In [1]: import numpy as np

In [2]: np.set_printoptions(precision=2, suppress=True, linewidth=200, legacy="1.25")

In [3]: Y = np.array([[3, 1, 0, 0, 3, 2, 3, 9, 3, 9, 4, 0],
   ...:     [2, 0, 5, 8, 5, 1, 2, 5, 1, 8, 4, 4],
   ...:     [9, 1, 9, 3, 0, 2, 5, 2, 2, 3, 1, 0],
   ...:     [8, 2, 2, 4, 7, 6, 8, 2, 4, 9, 5, 2],
   ...:     [5, 1, 4, 5, 9, 5, 9, 0, 6, 4, 6, 4],
   ...:     [9, 2, 2, 2, 9, 6, 0, 5, 2, 4, 5, 6],
   ...:     [7, 2, 9, 2, 8, 0, 6, 1, 3, 0, 2, 0],
   ...:     [9, 8, 7, 1, 6, 5, 1, 8, 7, 9, 8, 3],
   ...:     [5, 4, 8, 4, 6, 7, 4, 4, 6, 0, 3, 8],
   ...:     [5, 9, 7, 8, 6, 9, 3, 4, 5, 9, 9, 1],
   ...:     [1, 5, 1, 5, 7, 7, 8, 9, 6, 1, 5, 0]])

In [4]: E = Y.T @ Y

In [5]: E
Out[5]: 
array([[445, 207, 347, 206, 378, 285, 261, 244, 254, 325, 295, 170],
       [207, 201, 195, 145, 221, 217, 136, 188, 184, 200, 217,  85],
       [347, 195, 374, 217, 304, 228, 229, 191, 224, 236, 239, 144],
       [206, 145, 217, 228, 260, 215, 201, 167, 171, 223, 216, 115],
       [378, 221, 304, 260, 466, 327, 308, 278, 288, 317, 337, 196],
       [285, 217, 228, 215, 327, 310, 227, 236, 241, 263, 281, 152],
       [261, 136, 229, 201, 308, 227, 309, 177, 219, 210, 218,  98],
       [244, 188, 191, 167, 278, 236, 177, 317, 211, 282, 252, 114],
       [254, 184, 224, 171, 288, 241, 219, 211, 225, 223, 239, 122],
       [325, 200, 236, 223, 317, 263, 210, 282, 223, 430, 318, 126],
       [295, 217, 239, 216, 337, 281, 218, 252, 239, 318, 302, 137],
       [170,  85, 144, 115, 196, 152,  98, 114, 122, 126, 137, 146]])

In [6]: print(np.unique(E.round(6), axis=0).shape)
(12, 12)

In [7]: np.abs(np.diag(np.linalg.qr(E)[1])) > 1e-9
Out[7]: array([ True,  True,  True,  True,  True,  True,  True,  True,  True,  True,  True, False])

In [8]: np.linalg.lstsq(E[:-1].T, E[-1])[2]
Out[8]: 11

In [9]: np.round(np.trace(np.linalg.pinv(E) @ E), 2)
Out[9]: 11.0

In [10]: E @ np.linalg.pinv(E) @ E
Out[10]: 
array([[445., 207., 347., 206., 378., 285., 261., 244., 254., 325., 295., 170.],
       [207., 201., 195., 145., 221., 217., 136., 188., 184., 200., 217.,  85.],
       [347., 195., 374., 217., 304., 228., 229., 191., 224., 236., 239., 144.],
       [206., 145., 217., 228., 260., 215., 201., 167., 171., 223., 216., 115.],
       [378., 221., 304., 260., 466., 327., 308., 278., 288., 317., 337., 196.],
       [285., 217., 228., 215., 327., 310., 227., 236., 241., 263., 281., 152.],
       [261., 136., 229., 201., 308., 227., 309., 177., 219., 210., 218.,  98.],
       [244., 188., 191., 167., 278., 236., 177., 317., 211., 282., 252., 114.],
       [254., 184., 224., 171., 288., 241., 219., 211., 225., 223., 239., 122.],
       [325., 200., 236., 223., 317., 263., 210., 282., 223., 430., 318., 126.],
       [295., 217., 239., 216., 337., 281., 218., 252., 239., 318., 302., 137.],
       [170.,  85., 144., 115., 196., 152.,  98., 114., 122., 126., 137., 146.]])

In [11]: rng = np.random.default_rng(16)

In [12]: labels = rng.permutation(12)

In [13]: labels
Out[13]: array([ 0,  9,  4,  6,  8, 10,  5,  7,  3,  1, 11,  2])

In [14]: Y = E[labels][:, labels]

In [15]: np.allclose(Y, E)
Out[15]: False

In [16]: np.round(np.sort(np.abs(np.linalg.eigvals(Y))), 2) + 0
Out[16]: array([   0.  ,    1.3 ,    2.96,   24.47,   37.79,   70.41,   95.94,  107.69,  127.96,  167.49,  241.69, 2875.3 ])

In [17]: print(np.trace(Y))
3753

In [18]: np.diag(Y)
Out[18]: array([445, 430, 466, 309, 225, 302, 310, 317, 228, 201, 146, 374])

In [19]: left, sigma, Vt = np.linalg.svd(E, full_matrices=False)

In [20]: left.shape, sigma.shape, Vt.shape
Out[20]: ((12, 12), (12,), (12, 12))

In [21]: np.allclose(left * sigma @ Vt, E)
Out[21]: True

In [22]: np.round(Vt @ Vt.T, 2) + 0
Out[22]: 
array([[1., 0., 0., 0., 0., 0., 0., 0., 0., 0., 0., 0.],
       [0., 1., 0., 0., 0., 0., 0., 0., 0., 0., 0., 0.],
       [0., 0., 1., 0., 0., 0., 0., 0., 0., 0., 0., 0.],
       [0., 0., 0., 1., 0., 0., 0., 0., 0., 0., 0., 0.],
       [0., 0., 0., 0., 1., 0., 0., 0., 0., 0., 0., 0.],
       [0., 0., 0., 0., 0., 1., 0., 0., 0., 0., 0., 0.],
       [0., 0., 0., 0., 0., 0., 1., 0., 0., 0., 0., 0.],
       [0., 0., 0., 0., 0., 0., 0., 1., 0., 0., 0., 0.],
       [0., 0., 0., 0., 0., 0., 0., 0., 1., 0., 0., 0.],
       [0., 0., 0., 0., 0., 0., 0., 0., 0., 1., 0., 0.],
       [0., 0., 0., 0., 0., 0., 0., 0., 0., 0., 1., 0.],
       [0., 0., 0., 0., 0., 0., 0., 0., 0., 0., 0., 1.]])

In [23]: np.round(left.T @ E @ Vt.T, 2) + 0
Out[23]: 
array([[2875.3 ,    0.  ,    0.  ,    0.  ,    0.  ,    0.  ,    0.  ,    0.  ,    0.  ,    0.  ,    0.  ,    0.  ],
       [   0.  ,  241.69,    0.  ,    0.  ,    0.  ,    0.  ,    0.  ,    0.  ,    0.  ,    0.  ,    0.  ,    0.  ],
       [   0.  ,    0.  ,  167.49,    0.  ,    0.  ,    0.  ,    0.  ,    0.  ,    0.  ,    0.  ,    0.  ,    0.  ],
       [   0.  ,    0.  ,    0.  ,  127.96,    0.  ,    0.  ,    0.  ,    0.  ,    0.  ,    0.  ,    0.  ,    0.  ],
       [   0.  ,    0.  ,    0.  ,    0.  ,  107.69,    0.  ,    0.  ,    0.  ,    0.  ,    0.  ,    0.  ,    0.  ],
       [   0.  ,    0.  ,    0.  ,    0.  ,    0.  ,   95.94,    0.  ,    0.  ,    0.  ,    0.  ,    0.  ,    0.  ],
       [   0.  ,    0.  ,    0.  ,    0.  ,    0.  ,    0.  ,   70.41,    0.  ,    0.  ,    0.  ,    0.  ,    0.  ],
       [   0.  ,    0.  ,    0.  ,    0.  ,    0.  ,    0.  ,    0.  ,   37.79,    0.  ,    0.  ,    0.  ,    0.  ],
       [   0.  ,    0.  ,    0.  ,    0.  ,    0.  ,    0.  ,    0.  ,    0.  ,   24.47,    0.  ,    0.  ,    0.  ],
       [   0.  ,    0.  ,    0.  ,    0.  ,    0.  ,    0.  ,    0.  ,    0.  ,    0.  ,    2.96,    0.  ,    0.  ],
       [   0.  ,    0.  ,    0.  ,    0.  ,    0.  ,    0.  ,    0.  ,    0.  ,    0.  ,    0.  ,    1.3 ,    0.  ],
       [   0.  ,    0.  ,    0.  ,    0.  ,    0.  ,    0.  ,    0.  ,    0.  ,    0.  ,    0.  ,    0.  ,    0.  ]])

In [24]: print(np.round(sigma / sigma[0], 2) + 0)
[1.   0.08 0.06 0.04 0.04 0.03 0.02 0.01 0.01 0.   0.   0.  ]

In [25]: np.linalg.cond(E) > 100
Out[25]: True

In [26]: [round(float(x), 2) for x in np.linalg.svd(E, compute_uv=False)[:3]]
Out[26]: [2875.3, 241.69, 167.49]

In [27]: np.argsort(-np.linalg.norm(E, axis=0).round(6), kind="stable")[:3]
Out[27]: array([4, 0, 9])

In [28]: round(float(np.linalg.norm(E, 2) / np.linalg.norm(E)), 2)
Out[28]: 0.99

In [29]: data = np.loadtxt("sample8.csv", delimiter=",")

In [30]: data
Out[30]: 
array([[ 1.19, -1.  ,  1.81, -3.63],
       [ 1.69, -1.  ,  1.31, -2.62],
       [ 1.29, -1.  ,  1.71, -3.42],
       [ 2.22, -1.  ,  0.78, -1.55],
       [ 4.61, -1.  , -1.61,  3.22],
       [ 1.54, -1.  ,  1.46, -2.91],
       [ 3.1 , -1.  , -0.1 ,  0.2 ],
       [ 2.21, -1.  ,  0.79, -1.59],
       [ 2.55, -1.  ,  0.45, -0.9 ],
       [ 2.18, -1.  ,  0.82, -1.64]])

In [31]: left, sigma, Vt = np.linalg.svd(data)

In [32]: evecs = Vt[:(sigma > 1e-8).sum()]

In [33]: x0 = data[2] + -2 * data[4] + rng.integers(2) * np.eye(4)[1]

In [34]: x0
Out[34]: array([-7.93,  1.  ,  4.93, -9.86])

In [35]: np.diag(evecs.T @ evecs)
Out[35]: array([0.9 , 0.12, 0.2 , 0.78])

In [36]: np.allclose(evecs.T @ evecs @ x0, x0)
Out[36]: True

In [37]: print(np.round(np.linalg.norm(x0 - evecs.T @ evecs @ x0), 2))
0.0

In [38]: print(np.linalg.matrix_rank(np.vstack([data, x0])))
2

In [39]: M = np.arange(20).reshape(4, 5) + -3

In [40]: M
Out[40]: 
array([[-3, -2, -1,  0,  1],
       [ 2,  3,  4,  5,  6],
       [ 7,  8,  9, 10, 11],
       [12, 13, 14, 15, 16]])

In [41]: np.abs(np.diag(np.linalg.qr(M)[1])) > 1e-9
Out[41]: array([ True,  True, False, False])

In [42]: np.round(M @ np.linalg.pinv(M) @ M, 2) + 0
Out[42]: 
array([[-3., -2., -1.,  0.,  1.],
       [ 2.,  3.,  4.,  5.,  6.],
       [ 7.,  8.,  9., 10., 11.],
       [12., 13., 14., 15., 16.]])

In [43]: np.unique(M.round(6), axis=0).shape
Out[43]: (4, 5)

In [44]: rk = np.linalg.matrix_rank(M)

In [45]: rk
Out[45]: 2

In [46]: N = np.linalg.svd(M)[2][rk:].T

In [47]: [int(np.linalg.matrix_rank(np.delete(M, i, axis=0))) for i in range(4)]
Out[47]: [2, 2, 2, 2]

In [48]: np.round(M @ N, 2) + 0
Out[48]: 
array([[0., 0., 0.],
       [0., 0., 0.],
       [0., 0., 0.],
       [0., 0., 0.]])

In [49]: print(np.round(N @ N.T, 2) + 0)
[[ 0.4 -0.4 -0.2  0.   0.2]
 [-0.4  0.7 -0.2 -0.1  0. ]
 [-0.2 -0.2  0.8 -0.2 -0.2]
 [ 0.  -0.1 -0.2  0.7 -0.4]
 [ 0.2  0.  -0.2 -0.4  0.4]]

In [50]: [int(np.linalg.matrix_rank(M[:, :j + 1])) for j in range(5)]
Out[50]: [1, 2, 2, 2, 2]

In [51]: N.shape
Out[51]: (5, 3)

In [52]: u, v = M[1], M[0]

In [53]: print(u @ v)
-10

In [54]: p = (u @ v) / (u @ u) * u

In [55]: v - p
Out[55]: array([-2.78, -1.67, -0.56,  0.56,  1.67])

In [56]: np.outer(u, v)
Out[56]: 
array([[ -6,  -4,  -2,   0,   2],
       [ -9,  -6,  -3,   0,   3],
       [-12,  -8,  -4,   0,   4],
       [-15, -10,  -5,   0,   5],
       [-18, -12,  -6,   0,   6]])

In [57]: p
Out[57]: array([-0.22, -0.33, -0.44, -0.56, -0.67])

In [58]: left, sigma, Vt = np.linalg.svd(M)

In [59]: evecs = Vt[:(sigma > 1e-8).sum()]

In [60]: x0 = M[1] + 5 * M[0] + rng.integers(2) * np.eye(5)[2]

In [61]: x0
Out[61]: array([-13.,  -7.,   0.,   5.,  11.])

In [62]: np.allclose(evecs.T @ evecs @ x0, x0)
Out[62]: False

In [63]: print(np.round(np.linalg.norm(x0 - evecs.T @ evecs @ x0), 2))
0.89

In [64]: X = np.load("layer10.npy")

In [65]: X
Out[65]: 
array([[ 0,  1,  4,  1, -2, -3],
       [-1,  0, -4,  1,  1, -3],
       [-4,  4,  0,  1, -1,  3],
       [-1, -1, -1,  0, -2,  2],
       [ 2, -1,  1,  2,  0, -2],
       [ 3,  3, -3, -2,  2,  0]])

In [66]: q, R = np.linalg.qr(X)

In [67]: np.round(q @ R, 2) + 0
Out[67]: 
array([[ 0.,  1.,  4.,  1., -2., -3.],
       [-1.,  0., -4.,  1.,  1., -3.],
       [-4.,  4.,  0.,  1., -1.,  3.],
       [-1., -1., -1.,  0., -2.,  2.],
       [ 2., -1.,  1.,  2.,  0., -2.],
       [ 3.,  3., -3., -2.,  2.,  0.]])

In [68]: round(float(abs(R[0, 0])), 2), round(float(np.linalg.norm(X[:, 0])), 2)
Out[68]: (5.57, 5.57)

In [69]: A = np.loadtxt("arr.csv", delimiter=",")

In [70]: A
Out[70]: 
array([[ 0.,  7.,  1.,  6.,  2.,  0.,  7.],
       [ 7., 48.,  7., 42., 14.,  0., 49.],
       [ 1.,  7.,  0.,  6.,  2.,  0.,  7.],
       [ 6., 42.,  6., 35., 12.,  0., 42.],
       [ 2., 14.,  2., 12.,  3.,  0., 14.],
       [ 0.,  0.,  0.,  0.,  0., -1.,  0.],
       [ 7., 49.,  7., 42., 14.,  0., 48.]])

In [71]: print(np.abs(np.linalg.svd(A)[2][-1]))
[0.69 0.29 0.02 0.64 0.04 0.   0.15]

In [72]: [round(float(x), 2) for x in np.linalg.svd(A, compute_uv=False)[:3]]
Out[72]: [139.0, 1.0, 1.0]

In [73]: np.argsort(-np.linalg.norm(A, axis=0).round(6), kind="stable")[:3]
Out[73]: array([1, 6, 3])

In [74]: np.linalg.cond(A) > 100
Out[74]: True

In [75]: np.linalg.matrix_rank(A, rtol=0.1)
Out[75]: 1

In [76]: left, sigma, Vt = np.linalg.svd(A)

In [77]: sigma
Out[77]: array([139.,   1.,   1.,   1.,   1.,   1.,   1.])

In [78]: np.argmax(sigma[:-1] / (sigma[1:] + 1e-6)) + 1
Out[78]: 1

In [79]: Y = left[:, :1] @ np.diag(sigma[:1]) @ Vt[:1]

In [80]: Y
Out[80]: 
array([[ 0.99,  6.95,  0.99,  5.96,  1.99,  0.  ,  6.95],
       [ 6.95, 48.65,  6.95, 41.7 , 13.9 ,  0.  , 48.65],
       [ 0.99,  6.95,  0.99,  5.96,  1.99,  0.  ,  6.95],
       [ 5.96, 41.7 ,  5.96, 35.74, 11.91,  0.  , 41.7 ],
       [ 1.99, 13.9 ,  1.99, 11.91,  3.97,  0.  , 13.9 ],
       [ 0.  ,  0.  ,  0.  ,  0.  ,  0.  ,  0.  ,  0.  ],
       [ 6.95, 48.65,  6.95, 41.7 , 13.9 ,  0.  , 48.65]])

In [81]: np.linalg.matrix_rank(Y)
Out[81]: 1

In [82]: print(np.linalg.matrix_rank(A, rtol=0.05))
1

In [83]: round(np.linalg.norm(A - Y, 2), 2), round(float(sigma[1]), 2)
Out[83]: (1.0, 1.0)

In [84]: print(round(np.linalg.norm(A - Y) / np.linalg.norm(A), 2))
0.02

In [85]: np.abs(A - Y).max()
Out[85]: 1.0

In [86]: w, evecs = np.linalg.eigh(Y)

In [87]: print(np.round(np.linalg.svd(Y, compute_uv=False), 2) + 0)
[139.   0.   0.   0.   0.   0.   0.]

In [88]: np.unique(w.round(6) + 0, return_counts=True)[1]
Out[88]: array([6, 1])

In [89]: np.abs(evecs[:, -1])
Out[89]: array([0.08, 0.59, 0.08, 0.51, 0.17, 0.  , 0.59])

In [90]: Y = A / np.sqrt((A ** 2).mean(axis=1, keepdims=True))

In [91]: np.linalg.norm(Y, axis=1)
Out[91]: array([2.65, 2.65, 2.65, 2.65, 2.65, 2.65, 2.65])

In [92]: np.linalg.matrix_rank(Y) == np.linalg.matrix_rank(A)
Out[92]: True

In [93]: Y[3]
Out[93]: array([0.23, 1.58, 0.23, 1.31, 0.45, 0.  , 1.58])

In [94]: u = np.array([5, -5, 2, -3, 2, -3, 4, 3])

In [95]: v = np.array([2, 0, 1, 2, 1, 0, 0])

In [96]: K = np.outer(u, v)

In [97]: K
Out[97]: 
array([[ 10,   0,   5,  10,   5,   0,   0],
       [-10,   0,  -5, -10,  -5,   0,   0],
       [  4,   0,   2,   4,   2,   0,   0],
       [ -6,   0,  -3,  -6,  -3,   0,   0],
       [  4,   0,   2,   4,   2,   0,   0],
       [ -6,   0,  -3,  -6,  -3,   0,   0],
       [  8,   0,   4,   8,   4,   0,   0],
       [  6,   0,   3,   6,   3,   0,   0]])

In [98]: round(float(np.linalg.norm(K)), 2)
Out[98]: 31.78

In [99]: np.diff(K, axis=0)
Out[99]: 
array([[-20,   0, -10, -20, -10,   0,   0],
       [ 14,   0,   7,  14,   7,   0,   0],
       [-10,   0,  -5, -10,  -5,   0,   0],
       [ 10,   0,   5,  10,   5,   0,   0],
       [-10,   0,  -5, -10,  -5,   0,   0],
       [ 14,   0,   7,  14,   7,   0,   0],
       [ -2,   0,  -1,  -2,  -1,   0,   0]])

In [100]: np.linalg.rank(K)
Traceback (most recent call last):
  Cell In[100], line 1
    np.linalg.rank(K)
AttributeError: module 'numpy.linalg' has no attribute 'rank'


In [101]: np.linalg.matrix_rank(K)
Out[101]: 1

In [102]: K.sum(axis=0)
Out[102]: array([10,  0,  5, 10,  5,  0,  0])

In [103]: np.zeros(8, 7)
Traceback (most recent call last):
  Cell In[103], line 1
    np.zeros(8, 7)
TypeError: Cannot interpret '7' as a data type


In [104]: np.round(np.linalg.svd(K, compute_uv=False), 2) + 0
Out[104]: array([31.78,  0.  ,  0.  ,  0.  ,  0.  ,  0.  ,  0.  ])

In [105]: K - K[0]
Out[105]: 
array([[  0,   0,   0,   0,   0,   0,   0],
       [-20,   0, -10, -20, -10,   0,   0],
       [ -6,   0,  -3,  -6,  -3,   0,   0],
       [-16,   0,  -8, -16,  -8,   0,   0],
       [ -6,   0,  -3,  -6,  -3,   0,   0],
       [-16,   0,  -8, -16,  -8,   0,   0],
       [ -2,   0,  -1,  -2,  -1,   0,   0],
       [ -4,   0,  -2,  -4,  -2,   0,   0]])
